>>> import numpy as np
>>> from numpy import linalg as LA
>>> np.set_printoptions(precision=2, suppress=True, linewidth=100)
>>> m1 = np.load("w.npy")
>>> m1
array([[  3,  -2,   0,   3,   1],
       [ -2, -15,   3,   0,  -1],
       [  3,  -1,  -3,  -1,  -2],
       [ -1,   3,  -1,  11,   2],
       [ -2,   0,  -1,   3,  -2]])
>>> B = m1 / LA.norm(m1, axis=1, keepdims=True)
>>> C2 = B @ B.T
>>> (np.abs(C2) > 0.9).astype(int)
array([[1, 0, 0, 0, 0],
       [0, 1, 0, 0, 0],
       [0, 0, 1, 0, 0],
       [0, 0, 0, 1, 0],
       [0, 0, 0, 0, 1]])
>>> C2
array([[ 1.  ,  0.31,  0.26,  0.46,  0.05],
       [ 0.31,  1.  ,  0.03, -0.27,  0.05],
       [ 0.26,  0.03,  1.  , -0.32, -0.1 ],
       [ 0.46, -0.27, -0.32,  1.  ,  0.65],
       [ 0.05,  0.05, -0.1 ,  0.65,  1.  ]])
>>> LA.norm(B, axis=1)
array([1., 1., 1., 1., 1.])
>>> round(np.degrees(np.arccos(np.clip(C2[1, 3], -1, 1))), 2)
np.float64(105.44)
>>> B = LA.inv(m1)
>>> np.round(LA.inv(B), 2) + 0
array([[  3.,  -2.,   0.,   3.,   1.],
       [ -2., -15.,   3.,   0.,  -1.],
       [  3.,  -1.,  -3.,  -1.,  -2.],
       [ -1.,   3.,  -1.,  11.,   2.],
       [ -2.,   0.,  -1.,   3.,  -2.]])
>>> np.round(m1 @ B, 2) + 0
array([[1., 0., 0., 0., 0.],
       [0., 1., 0., 0., 0.],
       [0., 0., 1., 0., 0.],
       [0., 0., 0., 1., 0.],
       [0., 0., 0., 0., 1.]])
>>> np.allclose(B, m1.T)
False
>>> LA.eigvals(m1)
array([-15.15,  10.81,   3.59,  -1.04,  -4.2 ])
>>> np.poly(m1)
array([   1.,    6., -171., -350., 2296., 2568.])
>>> np.einsum("ij,ji->", m1, m1)
np.int64(378)
>>> np.kron(np.eye(2, dtype=int), m1)
array([[  3,  -2,   0,   3,   1,   0,   0,   0,   0,   0],
       [ -2, -15,   3,   0,  -1,   0,   0,   0,   0,   0],
       [  3,  -1,  -3,  -1,  -2,   0,   0,   0,   0,   0],
       [ -1,   3,  -1,  11,   2,   0,   0,   0,   0,   0],
       [ -2,   0,  -1,   3,  -2,   0,   0,   0,   0,   0],
       [  0,   0,   0,   0,   0,   3,  -2,   0,   3,   1],
       [  0,   0,   0,   0,   0,  -2, -15,   3,   0,  -1],
       [  0,   0,   0,   0,   0,   3,  -1,  -3,  -1,  -2],
       [  0,   0,   0,   0,   0,  -1,   3,  -1,  11,   2],
       [  0,   0,   0,   0,   0,  -2,   0,  -1,   3,  -2]])
>>> evals, evecs = LA.eig(m1)
>>> evals
array([-15.15,  10.81,   3.59,  -1.04,  -4.2 ])
>>> np.sort(LA.eigvals(LA.inv(m1)))
array([-0.96, -0.24, -0.07,  0.09,  0.28])
>>> round(float(np.prod(evals)), 2)
-2568.0
>>> np.round(m1 @ evecs[:, 0] - evals[0] * evecs[:, 0], 2) + 0
array([0., 0., 0., 0., 0.])
>>> X = np.load("m.npy")
>>> X
array([[0, 0, 0],
       [0, 0, 1],
       [0, 1, 0]])
>>> evals, evecs = LA.eigh(X)
>>> LA.svd(X, compute_uv=False)
array([1., 1., 0.])
>>> np.round(evecs.T @ evecs, 2) + 0
array([[1., 0., 0.],
       [0., 1., 0.],
       [0., 0., 1.]])
>>> np.round(evecs @ np.diag(evals) @ evecs.T, 2) + 0
array([[0., 0., 0.],
       [0., 0., 1.],
       [0., 1., 0.]])
>>> evals.sum(), np.trace(X)
(np.float64(0.0), np.int64(0))
>>> np.unique(evals.round(6) + 0, return_counts=True)[1]
array([1, 1, 1])
